$ python -q
>>> import numpy as np
>>> np.set_printoptions(precision=3, suppress=True, linewidth=100, floatmode="fixed")
>>> tidy = lambda a: np.round(a, 3) + 0
>>> E = np.array([[-7, 0, -9, -6], [-6, -7, 0, -9], [-9, -6, -7, 0], [0, -9, -6, -7]])
>>> Q = E.astype(float).copy()
>>> for j in range(4):
...     Q[:, j] -= Q[:, :j] @ (Q[:, :j].T @ Q[:, j])
...     Q[:, j] /= np.linalg.norm(Q[:, j])
... 
>>> tidy(Q.T @ E)
array([[12.884,  7.451,  9.779,  7.451],
       [ 0.000, 10.511,  2.201,  6.706],
       [ 0.000,  0.000,  8.094,  1.035],
       [ 0.000,  0.000,  0.000,  8.028]])
>>> tidy(Q.T @ Q)
array([[1.000, 0.000, 0.000, 0.000],
       [0.000, 1.000, 0.000, 0.000],
       [0.000, 0.000, 1.000, 0.000],
       [0.000, 0.000, 0.000, 1.000]])
>>> x = np.array([2, 3, 0, 3])
>>> rhs = E @ x
>>> beta, lr = np.zeros(4), 1 / np.linalg.norm(E, 2) ** 2
>>> for i in range(50):
...     beta -= lr * E.T @ (E @ beta - rhs)
...     if i % 10 == 0: print(i, round(np.linalg.norm(E @ beta - rhs), 3))
... 
0 17.864
10 3.802
20 1.47
30 0.617
40 0.26
>>> tidy(beta)
array([1.987, 3.000, 0.013, 3.000])
>>> np.allclose(E @ E.T, E.T @ E)
True
>>> np.fft.fft(E[0])
array([-22.000+0.000j,   2.000-6.000j, -10.000+0.000j,   2.000+6.000j])
>>> tidy(np.sort(np.abs(np.fft.fft(E[0])))), tidy(np.sort(np.linalg.svd(E, compute_uv=False)))
(array([ 6.325,  6.325, 10.000, 22.000]), array([ 6.325,  6.325, 10.000, 22.000]))
>>> E @ np.ones(4)
array([-22.000, -22.000, -22.000, -22.000])
>>> proj = np.triu(np.array([[-6, 2, -8, -3], [-2, -5, 7, -8], [3, 3, -9, -9], [-3, 6, -5, 4]]), 1) + np.eye(4)
>>> B = proj @ E @ np.linalg.inv(proj)
>>> np.linalg.matrix_rank(B)
np.int64(4)
>>> tidy(np.poly(B))
array([   1.000,   28.000,  132.000,  400.000, 8800.000])
>>> tidy(np.linalg.det(B))
np.float64(8800.0)
